% python3 -q
>>> import numpy as np
>>> np.set_printoptions(precision=2, suppress=True, linewidth=100)
>>> K = np.array([[1, 2, 1, -2, -1],
...     [2, 4, 2, -4, -2],
...     [1, 2, 1, -2, -1],
...     [-2, -4, -2, 4, 2],
...     [-1, -2, -1, 2, 1]])
>>> K
array([[ 1,  2,  1, -2, -1],
       [ 2,  4,  2, -4, -2],
       [ 1,  2,  1, -2, -1],
       [-2, -4, -2,  4,  2],
       [-1, -2, -1,  2,  1]])
>>> x0 = np.array([1, 2, 1, 3, 3])
>>> h1 = np.maximum(K @ x0, 0)
>>> np.flatnonzero(h1 > 1e-9)
array([3, 4])
>>> K.T @ h1
array([-15, -30, -15,  30,  15])
>>> np.tanh(K @ x0)
array([-1., -1., -1.,  1.,  1.])
>>> h1
array([0, 0, 0, 6, 3])
>>> other = np.array([[2, 1], [3, 1], [3, 1], [2, 3], [1, 2]])
>>> np.linalg.matrix_rank(np.vstack([K, other.T]))
np.int64(3)
>>> np.vstack([K, other.T]).shape
(7, 5)
>>> other.T @ K.T
array([[  6,  12,   6, -12,  -6],
       [ -4,  -8,  -4,   8,   4]])
>>> np.linalg.matrix_rank(K @ other)
np.int64(1)
>>> def softmax(z):
...     e = np.exp(z - z.max(axis=-1, keepdims=True))
...     return e / e.sum(axis=-1, keepdims=True)
... 
>>> np.round(softmax(10 * K[1]), 2) + 0
array([0., 1., 0., 0., 0.])
>>> scores = K @ K.T / np.sqrt(5)
>>> softmax(scores).round(6).argmax(axis=1)
array([1, 1, 1, 3, 3])
>>> softmax(scores)[1] @ K
array([ 2.,  4.,  2., -4., -2.])
>>> np.round(softmax(scores + np.triu(np.full(scores.shape, -np.inf), 1)), 2) + 0
array([[1.  , 0.  , 0.  , 0.  , 0.  ],
       [0.  , 1.  , 0.  , 0.  , 0.  ],
       [0.01, 0.99, 0.01, 0.  , 0.  ],
       [0.  , 0.  , 0.  , 1.  , 0.  ],
       [0.  , 0.  , 0.  , 0.99, 0.01]])
>>> X = np.load("data.npy")
>>> X
array([[ 1,  2,  1,  2],
       [-2,  0, -2,  0],
       [ 1,  2,  1,  2],
       [-2,  0, -2,  0]])
>>> Uu, s, VT = np.linalg.svd(X, full_matrices=False)
>>> np.cumsum(s ** 2) / np.sum(s ** 2)
array([0.73, 1.  , 1.  , 1.  ])
>>> (s > 1e-8).sum()
np.int64(2)
>>> np.round(s / s[0], 2) + 0
array([1.  , 0.61, 0.  , 0.  ])
>>> Uu.shape, s.shape, VT.shape
((4, 4), (4,), (4, 4))
>>> np.allclose(Uu * s @ VT, X)
True
>>> s.round(2) + 0
array([5.12, 3.12, 0.  , 0.  ])
>>> np.abs(VT[0])
array([0.56, 0.44, 0.56, 0.44])
>>> np.abs(Uu[:, 0]).round(6).argmax()
np.int64(0)
